>>> import numpy as np
>>> from numpy import linalg as LA
>>> np.set_printoptions(precision=2, suppress=True, linewidth=120)
>>> F = np.array([[4.0, 3.0, 0.0, 0.0, 0.0],
...     [3.0, 4.0, 0.0, 0.0, 0.0],
...     [0.0, 0.0, 4.0, 3.0, 0.0],
...     [0.0, 0.0, 3.0, 4.0, 0.0],
...     [0.0, 0.0, 0.0, 0.0, 4.0]])
>>> # symmetric, so the eigenvalues are real
>>> evals, V = LA.eigh(F)
>>> x0 = np.array([2, -1, -2, 1, 1])
>>> x0 @ F @ x0
np.float64(20.0)
>>> V * np.maximum(evals, 0) @ V.T
array([[4., 3., 0., 0., 0.],
       [3., 4., 0., 0., 0.],
       [0., 0., 4., 3., 0.],
       [0., 0., 3., 4., 0.],
       [0., 0., 0., 0., 4.]])
>>> V * np.sqrt(evals) @ V.T
array([[1.82, 0.82, 0.  , 0.  , 0.  ],
       [0.82, 1.82, 0.  , 0.  , 0.  ],
       [0.  , 0.  , 1.82, 0.82, 0.  ],
       [0.  , 0.  , 0.82, 1.82, 0.  ],
       [0.  , 0.  , 0.  , 0.  , 2.  ]])
>>> evals, V = LA.eig(F)
>>> np.round(np.prod(evals), 2)
np.float64(196.0)
>>> np.sort(LA.eigvals(LA.inv(F)))
array([0.14, 0.14, 0.25, 1.  , 1.  ])
>>> np.sort(LA.eigvals(F @ F))
array([ 1.,  1., 16., 49., 49.])
>>> np.sort(LA.eigvals(F.T))
array([1., 1., 4., 7., 7.])
>>> W1 = np.array([[-1, 2], [0, -1], [5, 2], [-5, -2], [-2, -4]])
>>> c = np.array([-2, -6])
>>> H = np.maximum(F @ W1 + c, 0)
>>> (H > 0).astype(int)
array([[0, 0],
       [0, 0],
       [1, 0],
       [0, 0],
       [0, 0]])
>>> (H > 0).mean(axis=0)
array([0.2, 0. ])
>>> print(H)
[[0. 0.]
 [0. 0.]
 [3. 0.]
 [0. 0.]
 [0. 0.]]
>>> cent = np.array([[1, 0], [2, 1]])
>>> W1 @ cent
array([[  3,   2],
       [ -2,  -1],
       [  9,   2],
       [ -9,  -2],
       [-10,  -4]])
>>> hat = np.triu(np.array([[1, 1, 3, 2, 1],
...     [0, 2, 3, 2, 0],
...     [1, 2, 0, 2, 2],
...     [0, 2, 0, 0, 3],
...     [3, 1, 0, 2, 0]]), 1) + np.eye(5)
>>> M2 = hat @ F @ LA.inv(hat)
>>> print(LA.matrix_rank(M2))
5
>>> print(np.poly(M2))
[   1.  -20.  142. -424.  497. -196.]
>>> np.trace(M2), np.trace(F)
(np.float64(20.0), np.float64(20.0))
>>> print(M2)
[[  7.   0.  -3.   9. -24.]
 [  3.   1.   6.  -3.  -6.]
 [  0.   0.  10.  -9.  15.]
 [  0.   0.   3.  -2.  12.]
 [  0.   0.   0.   0.   4.]]
